$ ipython --no-banner

In [1]: import numpy as np

In [2]: import numpy.linalg as la

In [3]: np.set_printoptions(suppress=True, linewidth=160)

In [4]: F = np.loadtxt("out13.csv", delimiter=",")

In [5]: print(F)
[[  3.35   3.63  -1.22  -0.27]
 [  1.31   0.11   5.04  -1.83]
 [ -3.06   2.41   1.9    1.62]
 [  3.48  -0.4   -1.17  -0.8 ]
 [  0.42 -11.87   3.1   -0.23]
 [  4.96 -13.77   4.44   0.07]
 [  1.3  -15.43  -2.27   1.05]
 [ -1.48  11.13  -1.79   0.14]
 [ -3.46 -11.1    1.88   0.86]
 [ -0.02   3.14   1.12   2.7 ]
 [  6.48   4.24  -3.87  -1.75]
 [ -2.05  -9.46   3.56  -2.35]
 [ -4.37 -10.41   0.92   0.2 ]
 [ -2.2    4.2   -5.45   2.05]
 [  2.78  -2.79   3.65  -1.09]
 [ -3.76  14.3   -4.55   2.46]
 [ -5.18  -5.7    1.97  -0.16]
 [  0.88   1.09   1.89   0.35]
 [  0.05   8.21  -1.35   1.33]
 [  2.88  -7.53  -2.9   -0.26]
 [ -0.75 -35.28   2.     0.65]
 [  3.72  13.31   0.5   -0.33]]

In [6]: r0 = np.array([3, 0, 4])

In [7]: np.round(np.polyval(r0, F[15]), 2)
Out[7]: array([ 46.41, 617.47,  66.11,  22.15])

In [8]: np.round(np.cross(F[15, :3], F[5, :3]), 2)
Out[8]: array([  0.84,  -5.87, -19.15])

In [9]: Xc = F - F.mean(axis=0)

In [10]: evecs = la.svd(Xc)[2][:1]

In [11]: out = Xc - Xc @ evecs.T @ evecs

In [12]: np.round((Xc @ evecs.T).std(axis=0), 2)
Out[12]: array([11.19])

In [13]: np.round(np.cov(Xc @ evecs.T, rowvar=False), 2)
Out[13]: np.float64(131.16)

In [14]: D = la.norm(F[:, None] - F[None], axis=-1)

In [15]: np.unravel_index(D.round(6).argmax(), D.shape)
Out[15]: (np.int64(15), np.int64(20))

In [16]: D.shape
Out[16]: (22, 22)

In [17]: np.flatnonzero(D[2] < D.mean() / 2)
Out[17]: array([ 1,  2,  9, 17])

In [18]: print((D + 1e9 * np.eye(22)).round(6).argmin(axis=1))
[ 3 14  9  0 11  4  4 18 12 17  0  4  8 18  1  7 12  9  7  3  6  7]

In [19]: Z = F[[13, 15]].astype(float)

In [20]: for _ in range(3):
    ...:     z = la.norm(F[:, None] - Z, axis=-1).argmin(axis=1)
    ...:     Z = np.array([F[z == j].mean(axis=0) for j in range(2)])
    ...: 

In [21]: z
Out[21]: array([1, 0, 1, 0, 0, 0, 0, 1, 0, 1, 1, 0, 0, 1, 0, 1, 0, 0, 1, 0, 0, 1])

In [22]: np.abs(Z[1] - Z[0]).argmax()
Out[22]: np.int64(1)

In [23]: gram = np.cov(F, rowvar=False)

In [24]: np.argsort(-F.std(axis=0).round(6), kind="stable")
Out[24]: array([1, 0, 2, 3])

In [25]: np.argwhere(np.triu(np.abs(np.corrcoef(F.T)) > 0.8, 1))
Out[25]: array([], shape=(0, 2), dtype=int64)

In [26]: np.round(np.median(F, axis=0), 2)
Out[26]: array([ 0.24, -0.15,  1.02,  0.11])

In [27]: gram.round(2)
Out[27]: 
array([[ 10.29,   2.51,  -0.3 ,  -1.87],
       [  2.51, 129.4 , -14.27,   2.24],
       [ -0.3 , -14.27,   8.86,  -1.53],
       [ -1.87,   2.24,  -1.53,   1.79]])

In [28]: np.round(F.std(axis=0), 2)
Out[28]: array([ 3.13, 11.11,  2.91,  1.31])

In [29]: np.round(np.corrcoef(F[:, 2], F[:, 0])[0, 1], 2)
Out[29]: np.float64(-0.03)

In [30]: M = np.loadtxt("block2.csv", delimiter=",")

In [31]: M
Out[31]: 
array([[-10.35,  -0.7 ,  -0.16,   0.62],
       [ -8.59,  -0.05,   1.11,   0.24],
       [ -9.18,  -1.27,  -0.18,   0.69],
       [-10.08,   0.68,   1.28,  -0.94],
       [-13.  ,  -1.28,  -0.58,  -0.52],
       [ -9.89,   0.07,   0.1 ,  -0.46],
       [ -8.84,   1.26,  -1.81,   0.21],
       [-11.77,   0.83,   1.62,  -0.59],
       [ -9.13,  -0.08,  -0.06,  -2.28],
       [ -8.22,   0.14,   0.31,  -0.84],
       [ -8.44,   0.94,  -0.26,  -0.5 ],
       [-10.51,   0.5 ,   0.57,  -1.08],
       [ -8.85,   1.16,   1.34,  -0.92],
       [ -8.95,   0.26,   0.02,   0.52],
       [ -9.12,  -0.43,   1.2 ,  -0.08],
       [ -9.73,  -1.16,  -1.54,  -1.58],
       [ -8.8 ,  -0.22,  -0.29,  -0.07],
       [-10.48,   0.13,   1.02,  -0.07],
       [-11.29,  -0.43,  -0.6 ,   0.3 ],
       [ -9.66,  -0.04,  -1.61,  -0.96],
       [ -9.38,   0.51,   0.47,  -0.04],
       [-10.55,  -2.69,   0.01,  -0.61],
       [-10.19,  -0.57,  -0.03,   1.79],
       [-11.47,   0.58,   1.14,  -1.49],
       [-10.71,   0.71,   1.17,  -0.33],
       [ -9.61,   0.09,   1.83,  -1.29]])

In [32]: Z = M[[25, 10]].astype(float)

In [33]: for _ in range(3):
    ...:     z = la.norm(M[:, None] - Z, axis=-1).argmin(axis=1)
    ...:     Z = np.array([M[z == j].mean(axis=0) for j in range(2)])
    ...: 

In [34]: z
Out[34]: array([1, 1, 1, 0, 0, 1, 1, 0, 1, 1, 1, 0, 0, 1, 1, 1, 1, 0, 0, 1, 1, 1, 1, 0, 0, 0])

In [35]: np.abs(Z[1] - Z[0]).argmax()
Out[35]: np.int64(0)

In [36]: np.bincount(z)
Out[36]: array([10, 16])

In [37]: np.round(Z[1] - Z[0], 2)
Out[37]: array([ 1.46, -0.55, -1.05,  0.48])

In [38]: z = M[:, 1] > np.median(M[:, 1])

In [39]: r0 = M[z].mean(axis=0) - M[~z].mean(axis=0)

In [40]: r0.round(2)
Out[40]: array([ 0.17,  1.28,  0.87, -0.34])

In [41]: print(z.astype(int))
[0 0 0 1 0 0 1 1 0 1 1 1 1 1 0 0 0 1 0 0 1 0 0 1 1 1]

In [42]: out = np.c_[M[:, :3] @ np.array([[-2, -6, -5], [9, 8, 6], [-6, 8, -4]]), np.array([1, 2, 1, 2, 0, 0, 1, -1, 0, 1, 1, 2, -2, -2, -1, 2, 1, 1, 1, -2, 2, 1, 2, 1, -1, 0])]

In [43]: out.round(2)
Out[43]: 
array([[15.36, 55.22, 48.19,  1.  ],
       [10.07, 60.02, 38.21,  2.  ],
       [ 8.01, 43.48, 39.  ,  1.  ],
       [18.6 , 76.16, 49.36,  2.  ],
       [17.96, 63.12, 59.64,  0.  ],
       [19.81, 60.7 , 49.47,  0.  ],
       [39.88, 48.64, 59.  ,  1.  ],
       [21.29, 90.22, 57.35, -1.  ],
       [17.9 , 53.66, 45.41,  0.  ],
       [15.84, 52.92, 40.7 ,  1.  ],
       [26.9 , 56.08, 48.88,  1.  ],
       [22.1 , 71.62, 53.27,  2.  ],
       [20.1 , 73.1 , 45.85, -2.  ],
       [20.12, 55.94, 46.23, -2.  ],
       [ 7.17, 60.88, 38.22, -1.  ],
       [18.26, 36.78, 47.85,  2.  ],
       [17.36, 48.72, 43.84,  1.  ],
       [16.01, 72.08, 49.1 ,  1.  ],
       [22.31, 59.5 , 56.27,  1.  ],
       [28.62, 44.76, 54.5 , -2.  ],
       [20.53, 64.12, 48.08,  2.  ],
       [-3.17, 41.86, 36.57,  1.  ],
       [15.43, 56.34, 47.65,  2.  ],
       [21.32, 82.58, 56.27,  1.  ],
       [20.79, 79.3 , 53.13, -1.  ],
       [ 9.05, 73.02, 41.27,  0.  ]])

In [44]: print(la.matrix_rank(np.c_[M, out]))
5

In [45]: np.round(la.norm(la.qr(M)[0].T @ out, axis=0) ** 2 / ((out ** 2).sum(axis=0) + 1e-12), 2)
Out[45]: array([1.  , 1.  , 1.  , 0.17])

In [46]: np.round(la.lstsq(M, out[:, 0])[0], 2) + 0
Out[46]: array([-2.,  9., -6.,  0.])

In [47]: r0, r1 = F[17], F[0]

In [48]: round(r0 @ r1, 2)
Out[48]: np.float64(4.5)

In [49]: p = (r0 @ r1) / (r0 @ r0) * r0

In [50]: round(float((r1 - p) @ r0), 2)
Out[50]: 0.0

In [51]: D = la.norm(M[:, None] - M[None], axis=-1)

In [52]: print((D + 1e9 * np.eye(26)).round(6).argmin(axis=1))
[18 14  0 11 18 20 10 23  9 10  9  3  3 16  1 19 13 24  0 15 13  0  0  7 17  3]

In [53]: D.mean(axis=1).argmax()
Out[53]: np.int64(4)

In [54]: la.matrix_rank(D ** 2)
Out[54]: np.int64(6)

In [55]: print(D[12].round(6).argsort(kind="stable")[:4])
[12  3 25 20]

In [56]: print(np.flatnonzero(D[12] < D.mean() / 2))
[12]

In [57]: D[:5, :5].round(2)
Out[57]: 
array([[0.  , 2.3 , 1.3 , 2.55, 2.97],
       [2.3 , 0.  , 1.92, 2.04, 4.94],
       [1.3 , 1.92, 0.  , 3.07, 4.03],
       [2.55, 2.04, 3.07, 0.  , 4.  ],
       [2.97, 4.94, 4.03, 4.  , 0.  ]])

In [58]: feats = np.load("layer19.npy")

In [59]: feats
Out[59]: 
array([[ 3.,  1.,  5.,  2.],
       [ 1.,  3.,  5.,  2.],
       [ 5.,  5., 27., 10.],
       [ 2.,  2., 10.,  6.]])

In [60]: Q, evecs = la.qr(feats[:, :2])[0], la.qr(feats[:, 2:])[0]

In [61]: sigma = la.svd(Q.T @ evecs, compute_uv=False)

In [62]: sigma.round(2) + 0
Out[62]: array([0.97, 0.  ])

In [63]: round(la.norm(Q @ Q.T - evecs @ evecs.T, 2), 2)
Out[63]: np.float64(1.0)

In [64]: rng = np.random.default_rng(44)

In [65]: out = M + rng.integers(-2, 3, (26, 1)) @ rng.integers(-2, 3, (1, 4))

In [66]: out.round(2)
Out[66]: 
array([[ -8.35,   1.3 ,  -0.16,   1.62],
       [-12.59,  -4.05,   1.11,  -1.76],
       [ -5.18,   2.73,  -0.18,   2.69],
       [-12.08,  -1.32,   1.28,  -1.94],
       [-11.  ,   0.72,  -0.58,   0.48],
       [ -9.89,   0.07,   0.1 ,  -0.46],
       [-12.84,  -2.74,  -1.81,  -1.79],
       [ -7.77,   4.83,   1.62,   1.41],
       [ -9.13,  -0.08,  -0.06,  -2.28],
       [-12.22,  -3.86,   0.31,  -2.84],
       [ -4.44,   4.94,  -0.26,   1.5 ],
       [ -6.51,   4.5 ,   0.57,   0.92],
       [-12.85,  -2.84,   1.34,  -2.92],
       [-12.95,  -3.74,   0.02,  -1.48],
       [-13.12,  -4.43,   1.2 ,  -2.08],
       [-11.73,  -3.16,  -1.54,  -2.58],
       [ -8.8 ,  -0.22,  -0.29,  -0.07],
       [ -8.48,   2.13,   1.02,   0.93],
       [ -9.29,   1.57,  -0.6 ,   1.3 ],
       [ -7.66,   1.96,  -1.61,   0.04],
       [ -9.38,   0.51,   0.47,  -0.04],
       [ -6.55,   1.31,   0.01,   1.39],
       [-12.19,  -2.57,  -0.03,   0.79],
       [-11.47,   0.58,   1.14,  -1.49],
       [-10.71,   0.71,   1.17,  -0.33],
       [ -5.61,   4.09,   1.83,   0.71]])

In [67]: np.round(la.svd(out - M, compute_uv=False), 2) + 0
Out[67]: array([22.45,  0.  ,  0.  ,  0.  ])

In [68]: evals, evecs = la.eigh(feats)

In [69]: x = np.array([-4, 0, -2, 1])

In [70]: np.abs(feats).sum(axis=1).max(), np.abs(evals).max()
Out[70]: (np.float64(47.0), np.float64(33.0))

In [71]: (np.sign(evecs[:, -1].round(6)) == np.sign(evecs[0, -1].round(6))).astype(int)
Out[71]: array([1, 1, 1, 1])

In [72]: np.round(evecs * np.sqrt(evals) @ evecs.T, 2)
Out[72]: 
array([[1.55, 0.14, 0.7 , 0.28],
       [0.14, 1.55, 0.7 , 0.28],
       [0.7 , 0.7 , 4.91, 1.4 ],
       [0.28, 0.28, 1.4 , 1.97]])

In [73]: round(x @ feats @ x / (x @ x), 2), round(float(evals[0]), 2), evals[-1]
Out[73]: (np.float64(8.86), 2.0, np.float64(33.0))

In [74]: T = np.stack([feats, 4 * feats, feats[::-1]])

In [75]: la.matrix_rank(T)
Out[75]: array([4, 4, 4])

In [76]: np.round(la.det(T), 2)
Out[76]: array([  264., 67584.,   264.])

In [77]: np.einsum("bij,cij->bc", T, T)
Out[77]: 
array([[ 1101.,  4404.,   490.],
       [ 4404., 17616.,  1960.],
       [  490.,  1960.,  1101.]])

In [78]: print(la.matrix_rank(T.reshape(3, -1)))
2

In [79]: (T @ feats.T).shape
Out[79]: (3, 4, 4)

In [80]: out = np.array([[0, -1, 1], [-1, -3, 0]])

In [81]: Z = np.kron(out, feats)

In [82]: print(Z)
[[  0.   0.   0.   0.  -3.  -1.  -5.  -2.   3.   1.   5.   2.]
 [  0.   0.   0.   0.  -1.  -3.  -5.  -2.   1.   3.   5.   2.]
 [  0.   0.   0.   0.  -5.  -5. -27. -10.   5.   5.  27.  10.]
 [  0.   0.   0.   0.  -2.  -2. -10.  -6.   2.   2.  10.   6.]
 [ -3.  -1.  -5.  -2.  -9.  -3. -15.  -6.   0.   0.   0.   0.]
 [ -1.  -3.  -5.  -2.  -3.  -9. -15.  -6.   0.   0.   0.   0.]
 [ -5.  -5. -27. -10. -15. -15. -81. -30.   0.   0.   0.   0.]
 [ -2.  -2. -10.  -6.  -6.  -6. -30. -18.   0.   0.   0.   0.]]

In [83]: Z.shape
Out[83]: (8, 12)

In [84]: arr = np.load("arr.npy")

In [85]: print(arr.round(2))
[[-0.92 -0.28  0.24  0.15]
 [ 0.23 -0.95 -0.12 -0.16]
 [-0.23  0.03 -0.95  0.19]
 [ 0.23 -0.13  0.13  0.96]]

In [86]: out = np.array([[2, 2, 1], [0, 1, 0], [2, 1, 2], [3, 2, 1]])

In [87]: np.round(arr @ out, 2)
Out[87]: 
array([[-0.9 , -1.57, -0.28],
       [-0.27, -0.94, -0.17],
       [-1.8 , -1.01, -1.95],
       [ 3.59,  2.38,  1.45]])

In [88]: np.round(np.einsum("ij->j", arr), 2)
Out[88]: array([-0.69, -1.33, -0.7 ,  1.13])

In [89]: np.vstack([arr, out.T]).shape
Out[89]: (7, 4)
